% ipython --no-banner

In [1]: import numpy as np

In [2]: np.set_printoptions(precision=2, suppress=True, linewidth=160)

In [3]: arr = np.load("data.npy")

In [4]: arr
Out[4]: 
array([[-19.72, -18.63,  29.79,   9.88],
       [-19.19, -20.15,  29.62,   8.73],
       [-20.16, -19.94,  30.83,   9.62],
       [-20.74, -18.23,  30.64,   9.69],
       [-21.72, -18.5 ,  29.38,  11.53],
       [-19.42, -20.68,  30.06,  10.21],
       [-18.52, -19.08,  30.55,   9.92],
       [-21.51, -18.68,  28.94,  11.68],
       [-19.93, -19.24,  28.21,   9.89],
       [-22.17, -20.02,  30.24,  11.  ],
       [-20.43, -19.53,  27.5 ,  11.53],
       [-21.26, -19.62,  30.13,  10.62],
       [-21.05, -21.29,  29.9 ,   9.84],
       [-20.03, -21.27,  30.9 ,   7.77],
       [-20.63, -20.7 ,  28.2 ,   8.92],
       [-18.83, -21.21,  29.03,   9.78],
       [-18.55, -18.01,  31.85,  10.29],
       [-19.91, -23.02,  29.55,  11.58],
       [-20.73, -18.78,  31.43,  10.27],
       [-19.59, -20.63,  28.82,  11.41],
       [-18.42, -20.64,  30.38,   9.82],
       [-20.56, -18.2 ,  29.28,  10.14],
       [-20.2 , -19.16,  30.43,  11.77],
       [-19.95, -20.66,  28.94,  10.01],
       [-18.92, -19.36,  30.39,   8.03],
       [-21.24, -20.09,  29.65,   9.33],
       [-19.9 , -20.2 ,  28.19,   9.83],
       [-19.94, -18.05,  30.91,   9.66],
       [-20.6 , -17.41,  29.6 ,  10.22],
       [-20.35, -21.91,  30.47,  10.01],
       [-19.06, -19.09,  30.  ,   9.91]])

In [5]: proj = arr @ np.linalg.solve(arr.T @ arr, arr.T)

In [6]: np.round(np.linalg.eigvalsh(proj), 2) + 0
Out[6]: array([0., 0., 0., 0., 0., 0., 0., 0., 0., 0., 0., 0., 0., 0., 0., 0., 0., 0., 0., 0., 0., 0., 0., 0., 0., 0., 0., 1., 1., 1., 1.])

In [7]: np.allclose(proj @ proj, proj)
Out[7]: True

In [8]: proj @ arr[:, 1]
Out[8]: 
array([-18.63, -20.15, -19.94, -18.23, -18.5 , -20.68, -19.08, -18.68, -19.24, -20.02, -19.53, -19.62, -21.29, -21.27, -20.7 , -21.21, -18.01, -23.02, -18.78,
       -20.63, -20.64, -18.2 , -19.16, -20.66, -19.36, -20.09, -20.2 , -18.05, -17.41, -21.91, -19.09])

In [9]: J = np.load("case17.npy")

In [10]: J
Out[10]: 
array([[ 0.6 , -0.33,  0.47, -0.11, -0.4 ,  0.33, -0.18],
       [-0.33,  0.73,  0.39, -0.09, -0.33,  0.27, -0.15],
       [ 0.47,  0.39,  0.44,  0.13,  0.47, -0.39,  0.21],
       [-0.11, -0.09,  0.13,  0.97, -0.11,  0.09, -0.05],
       [-0.4 , -0.33,  0.47, -0.11,  0.6 ,  0.33, -0.18],
       [ 0.33,  0.27, -0.39,  0.09,  0.33,  0.73,  0.15],
       [-0.18, -0.15,  0.21, -0.05, -0.18,  0.15,  0.92]])

In [11]: # symmetric, so the eigenvalues are real

In [12]: vec = np.array([5, 2, 0, 0, 3, 1, 1])

In [13]: 7 - np.linalg.matrix_rank(J - np.eye(7), tol=1e-8)
Out[13]: np.int64(6)

In [14]: round(float(np.linalg.det(J)), 2)
Out[14]: -1.0

In [15]: np.abs(np.linalg.eigvals(J))
Out[15]: array([1., 1., 1., 1., 1., 1., 1.])

In [16]: np.round(J.T @ (J @ vec), 2) + 0
Out[16]: array([5., 2., 0., 0., 3., 1., 1.])

In [17]: np.linalg.inv(J)
Out[17]: 
array([[ 0.6 , -0.33,  0.47, -0.11, -0.4 ,  0.33, -0.18],
       [-0.33,  0.73,  0.39, -0.09, -0.33,  0.27, -0.15],
       [ 0.47,  0.39,  0.44,  0.13,  0.47, -0.39,  0.21],
       [-0.11, -0.09,  0.13,  0.97, -0.11,  0.09, -0.05],
       [-0.4 , -0.33,  0.47, -0.11,  0.6 ,  0.33, -0.18],
       [ 0.33,  0.27, -0.39,  0.09,  0.33,  0.73,  0.15],
       [-0.18, -0.15,  0.21, -0.05, -0.18,  0.15,  0.92]])

In [18]: q, evecs = np.linalg.qr(J[:, :2])[0], np.linalg.qr(J[:, 2:])[0]

In [19]: sigma = np.linalg.svd(q.T @ evecs, compute_uv=False)

In [20]: sigma.round(2) + 0
Out[20]: array([0., 0.])

In [21]: np.degrees(np.arccos(sigma.clip(0, 1)))
Out[21]: array([90., 90.])

In [22]: (sigma > 0.9).sum()
Out[22]: np.int64(0)

In [23]: rng = np.random.default_rng(3595)

In [24]: E = np.eye(6, dtype=int)[rng.permutation(6)] * np.array([6, 8, 2, 0, 1, 3])

In [25]: E
Out[25]: 
array([[0, 0, 0, 0, 0, 0],
       [0, 0, 0, 0, 0, 3],
       [0, 8, 0, 0, 0, 0],
       [6, 0, 0, 0, 0, 0],
       [0, 0, 0, 0, 1, 0],
       [0, 0, 2, 0, 0, 0]])

In [26]: # 3 groups of indices that never mix

In [27]: B = np.array([[1, 2], [1, 3], [1, 3], [1, 2], [2, 1], [2, 0]])

In [28]: np.einsum("ik,kj->ij", E, B)
Out[28]: 
array([[ 0,  0],
       [ 6,  0],
       [ 8, 24],
       [ 6, 12],
       [ 2,  1],
       [ 2,  6]])

In [29]: np.einsum("ij->j", E)
Out[29]: array([6, 8, 2, 0, 1, 3])

In [30]: np.linalg.matrix_rank(E @ B)
Out[30]: np.int64(2)

In [31]: B.T @ E.T
Out[31]: 
array([[ 0,  6,  8,  6,  2,  2],
       [ 0,  0, 24, 12,  1,  6]])

In [32]: r = np.linalg.matrix_rank(E)

In [33]: r
Out[33]: np.int64(5)

In [34]: null = np.linalg.svd(E)[2][r:].T

In [35]: null[:, 0] / null[np.abs(null[:, 0]).round(6).argmax(), 0]
Out[35]: array([0., 0., 0., 1., 0., 0.])

In [36]: np.allclose(E @ null, 0)
Out[36]: True

In [37]: E @ null
Out[37]: 
array([[0.],
       [0.],
       [0.],
       [0.],
       [0.],
       [0.]])

In [38]: np.linalg.matrix_rank(E.T @ E), np.linalg.matrix_rank(E @ E.T)
Out[38]: (np.int64(5), np.int64(5))

In [39]: [int(np.linalg.matrix_rank(E[:, :j + 1])) for j in range(6)]
Out[39]: [1, 2, 3, 3, 4, 5]

In [40]: E @ E.T
Out[40]: 
array([[ 0,  0,  0,  0,  0,  0],
       [ 0,  9,  0,  0,  0,  0],
       [ 0,  0, 64,  0,  0,  0],
       [ 0,  0,  0, 36,  0,  0],
       [ 0,  0,  0,  0,  1,  0],
       [ 0,  0,  0,  0,  0,  4]])

In [41]: np.linalg.norm(E, axis=0)
Out[41]: array([6., 8., 2., 0., 1., 3.])

In [42]: E[:, 2] @ E[:, 1]
Out[42]: np.int64(0)

In [43]: np.linalg.pinv(E)
Out[43]: 
array([[0.  , 0.  , 0.  , 0.17, 0.  , 0.  ],
       [0.  , 0.  , 0.12, 0.  , 0.  , 0.  ],
       [0.  , 0.  , 0.  , 0.  , 0.  , 0.5 ],
       [0.  , 0.  , 0.  , 0.  , 0.  , 0.  ],
       [0.  , 0.  , 0.  , 0.  , 1.  , 0.  ],
       [0.  , 0.33, 0.  , 0.  , 0.  , 0.  ]])

In [44]: E.T @ E
Out[44]: 
array([[36,  0,  0,  0,  0,  0],
       [ 0, 64,  0,  0,  0,  0],
       [ 0,  0,  4,  0,  0,  0],
       [ 0,  0,  0,  0,  0,  0],
       [ 0,  0,  0,  0,  1,  0],
       [ 0,  0,  0,  0,  0,  9]])

In [45]: np.linalg.svd(E, compute_uv=False)
Out[45]: array([8., 6., 3., 2., 1., 0.])

In [46]: data = np.arange(64).reshape(8, 8) + -2

In [47]: data
Out[47]: 
array([[-2, -1,  0,  1,  2,  3,  4,  5],
       [ 6,  7,  8,  9, 10, 11, 12, 13],
       [14, 15, 16, 17, 18, 19, 20, 21],
       [22, 23, 24, 25, 26, 27, 28, 29],
       [30, 31, 32, 33, 34, 35, 36, 37],
       [38, 39, 40, 41, 42, 43, 44, 45],
       [46, 47, 48, 49, 50, 51, 52, 53],
       [54, 55, 56, 57, 58, 59, 60, 61]])

In [48]: [round(float(x), 2) for x in np.linalg.svd(data, compute_uv=False)[:3]]
Out[48]: [278.29, 9.66, 0.0]

In [49]: np.linalg.matrix_rank(data, rtol=0.1)
Out[49]: np.int64(1)

In [50]: Uu, sigma, VT = np.linalg.svd(data)

In [51]: evecs = VT[:(sigma > 1e-8).sum()]

In [52]: vec = data[0] + 4 * data[4] + rng.integers(2) * np.eye(8)[4]

In [53]: vec
Out[53]: array([118., 123., 128., 133., 139., 143., 148., 153.])

In [54]: np.round(evecs.T @ evecs, 2) + 0
Out[54]: 
array([[ 0.42,  0.33,  0.25,  0.17,  0.08,  0.  , -0.08, -0.17],
       [ 0.33,  0.27,  0.21,  0.15,  0.1 ,  0.04, -0.02, -0.08],
       [ 0.25,  0.21,  0.18,  0.14,  0.11,  0.07,  0.04,  0.  ],
       [ 0.17,  0.15,  0.14,  0.13,  0.12,  0.11,  0.1 ,  0.08],
       [ 0.08,  0.1 ,  0.11,  0.12,  0.13,  0.14,  0.15,  0.17],
       [ 0.  ,  0.04,  0.07,  0.11,  0.14,  0.18,  0.21,  0.25],
       [-0.08, -0.02,  0.04,  0.1 ,  0.15,  0.21,  0.27,  0.33],
       [-0.17, -0.08,  0.  ,  0.08,  0.17,  0.25,  0.33,  0.42]])

In [55]: K = np.load("sample5.npy")

In [56]: K
Out[56]: 
array([[-1.9,  0.5,  0.6],
       [ 0.7, -0.5,  0. ],
       [ 0.8,  0.1,  0.9],
       [-1.3, -0.4,  0.2],
       [-0.6,  0.4,  0. ],
       [ 1.9, -0.8,  1.3],
       [ 0.8, -0.4,  0.7],
       [-1.4, -0.6, -1.6],
       [-0.6, -0.4, -0.5],
       [-0.2,  2.3, -1.2],
       [-0.9, -1.2, -0.9],
       [-0.5, -0.1,  0. ],
       [-1.6,  0.3,  1.9],
       [-0.9,  0.8,  0.2],
       [-1.7, -0.3, -0.6],
       [ 0.9, -0.6,  0.8],
       [ 1.6,  0.7,  0. ],
       [-0.9, -0.9,  0.9],
       [-1.5, -0.4, -0.2],
       [ 0.2,  1.3, -0.8],
       [-1. ,  0.4,  0.7],
       [-0.1,  1.3,  0.4],
       [-0.8,  1.5, -1.6],
       [ 0.4, -1.5,  0.2],
       [-7. , -5. , 14. ],
       [ 0. ,  0.8,  0.1],
       [-1.2,  0.9, -0.4],
       [ 0.5,  1. , -0.3],
       [ 0.2,  2.5, -0.5]])

In [57]: # row 24 is much longer than the rest

In [58]: proj = K @ np.linalg.solve(K.T @ K, K.T)

In [59]: np.round(np.linalg.eigvalsh(proj), 2) + 0
Out[59]: array([0., 0., 0., 0., 0., 0., 0., 0., 0., 0., 0., 0., 0., 0., 0., 0., 0., 0., 0., 0., 0., 0., 0., 0., 0., 0., 1., 1., 1.])

In [60]: round(np.trace(proj), 2)
Out[60]: np.float64(3.0)

In [61]: np.allclose(proj @ proj, proj)
Out[61]: True

In [62]: np.linalg.matrix_rank(np.eye(29) - proj)
Out[62]: np.int64(26)

In [63]: F = np.array([[0, 0, 0, 0, 0, 0],
    ...:     [2, -2, 2, -2, 2, -2],
    ...:     [-2, 0, -2, 0, -2, 0],
    ...:     [0, 0, 0, 0, 0, 0],
    ...:     [2, -2, 2, -2, 2, -2],
    ...:     [-2, 0, -2, 0, -2, 0]])

In [64]: F
Out[64]: 
array([[ 0,  0,  0,  0,  0,  0],
       [ 2, -2,  2, -2,  2, -2],
       [-2,  0, -2,  0, -2,  0],
       [ 0,  0,  0,  0,  0,  0],
       [ 2, -2,  2, -2,  2, -2],
       [-2,  0, -2,  0, -2,  0]])

In [65]: # rows 0 and 3 are equal

In [66]: np.trace(F)
Out[66]: np.int64(-2)

In [67]: np.allclose(F, F.T)
Out[67]: False

In [68]: np.round(np.sort(np.abs(np.linalg.eigvals(F))), 2) + 0
Out[68]: array([0., 0., 0., 0., 0., 2.])

In [69]: np.linalg.matrix_power(F, 3)
Out[69]: 
array([[ 0,  0,  0,  0,  0,  0],
       [ 0,  0,  0,  0,  0,  0],
       [ 0, -8,  0, -8,  0, -8],
       [ 0,  0,  0,  0,  0,  0],
       [ 0,  0,  0,  0,  0,  0],
       [ 0, -8,  0, -8,  0, -8]])

In [70]: np.allclose(F @ F.T, F.T @ F)
Out[70]: False

In [71]: F @ F
Out[71]: 
array([[0, 0, 0, 0, 0, 0],
       [0, 0, 0, 0, 0, 0],
       [0, 4, 0, 4, 0, 4],
       [0, 0, 0, 0, 0, 0],
       [0, 0, 0, 0, 0, 0],
       [0, 4, 0, 4, 0, 4]])

In [72]: [round(float(x), 2) for x in np.linalg.svd(F, compute_uv=False)[:3]]
Out[72]: [7.93, 3.03, 0.0]

In [73]: r = np.linalg.matrix_rank(F)

In [74]: r
Out[74]: np.int64(2)

In [75]: null = np.linalg.svd(F)[2][r:].T

In [76]: [int(np.linalg.matrix_rank(np.delete(F, i, axis=0))) for i in range(6)]
Out[76]: [2, 2, 2, 2, 2, 2]

In [77]: [int(np.linalg.matrix_rank(F[:i])) for i in range(1, len(F) + 1)]
Out[77]: [0, 1, 2, 2, 2, 2]

In [78]: np.allclose(F @ null, 0)
Out[78]: True

In [79]: try:
    ...:     np.linalg.inv(F)
    ...: except np.linalg.LinAlgError as e:
    ...:     print("failed:", e)
    ...: 
failed: Singular matrix

In [80]: np.abs(np.diag(np.linalg.qr(F)[1])) > 1e-9
Out[80]: array([ True,  True, False, False, False, False])

In [81]: np.linalg.lstsq(F[:-1].T, F[-1])[2]
Out[81]: np.int32(2)

In [82]: np.round(np.trace(np.linalg.pinv(F) @ F), 2)
Out[82]: np.float64(2.0)

In [83]: np.allclose(F[:-1].T @ np.linalg.lstsq(F[:-1].T, F[-1])[0], F[-1])
Out[83]: True

In [84]: np.unique(F.round(6), axis=0).shape
Out[84]: (3, 6)

In [85]: np.round(F @ np.linalg.pinv(F) @ F, 2) + 0
Out[85]: 
array([[ 0.,  0.,  0.,  0.,  0.,  0.],
       [ 2., -2.,  2., -2.,  2., -2.],
       [-2.,  0., -2.,  0., -2.,  0.],
       [ 0.,  0.,  0.,  0.,  0.,  0.],
       [ 2., -2.,  2., -2.,  2., -2.],
       [-2.,  0., -2.,  0., -2.,  0.]])

In [86]: sigma = 20 * 0.5 ** np.arange(5)

In [87]: A = rng.normal(size=(21, 5)) * rng.permutation(sigma)

In [88]: A
Out[88]: 
array([[ -0.17,  -4.77,   0.86,  -0.3 , -12.05],
       [  0.8 ,  21.05,   1.86,   1.73, -12.74],
       [  2.84, -10.26,  -0.2 ,   2.32, -10.1 ],
       [ -4.6 ,  10.13,   1.22,  -2.15,  -3.95],
       [  0.16, -12.63,   2.62,  -4.06,  11.08],
       [  7.27,  37.85,   1.74,   3.26,  -6.67],
       [  4.15,  29.76,  -1.65,  -0.75,  11.91],
       [  6.39, -31.64,   1.41,   1.82,  -7.8 ],
       [  2.82,  53.74,  -1.55,  -2.95,  11.79],
       [ -1.95, -27.16,  -0.52,  -0.02, -11.35],
       [  1.6 ,  50.87,  -0.87,   0.5 , -13.54],
       [  1.13,  31.43,  -0.61,  -1.  ,  -1.03],
       [  1.99,  -6.49,  -1.55,   0.55,  -3.13],
       [  4.86, -16.44,  -1.15,  -3.04, -16.09],
       [  6.9 ,   0.99,  -1.18,  -2.98,  -4.01],
       [  3.36, -23.12,  -0.66,  -2.44,   7.31],
       [ -2.58,  20.95,   0.24,   0.41,   3.19],
       [  2.08,  18.02,   0.57,   0.36,   1.48],
       [ -5.69,  13.92,   2.14,   3.18,   7.62],
       [ -3.02, -17.43,  -1.76,   1.87,   5.88],
       [  1.79,  14.37,  -0.27,   3.43,   9.81]])

In [89]: Xc = A - A.mean(axis=0)

In [90]: Uu, sigma, VT = np.linalg.svd(Xc, full_matrices=False)

In [91]: (np.sign(Uu[:, 0]) == np.sign(Uu[0, 0])).astype(int)
Out[91]: array([1, 0, 1, 0, 1, 0, 0, 1, 0, 1, 0, 0, 1, 1, 1, 1, 0, 0, 0, 1, 0])

In [92]: np.abs(VT[0]).argmax()
Out[92]: np.int64(1)

In [93]: np.linalg.matrix_rank(Xc)
Out[93]: np.int64(5)

In [94]: sigma
Out[94]: array([112.36,  41.  ,  15.85,   9.93,   5.75])

In [95]: np.round(np.abs(VT[-1]), 2) + 0
Out[95]: array([0.09, 0.  , 0.98, 0.17, 0.01])

In [96]: round((sigma ** 2).sum() ** 2 / (sigma ** 4).sum(), 2)
Out[96]: np.float64(1.33)

In [97]: np.searchsorted(np.cumsum(sigma ** 2) / (sigma ** 2).sum(), 0.9) + 1
Out[97]: np.int64(2)
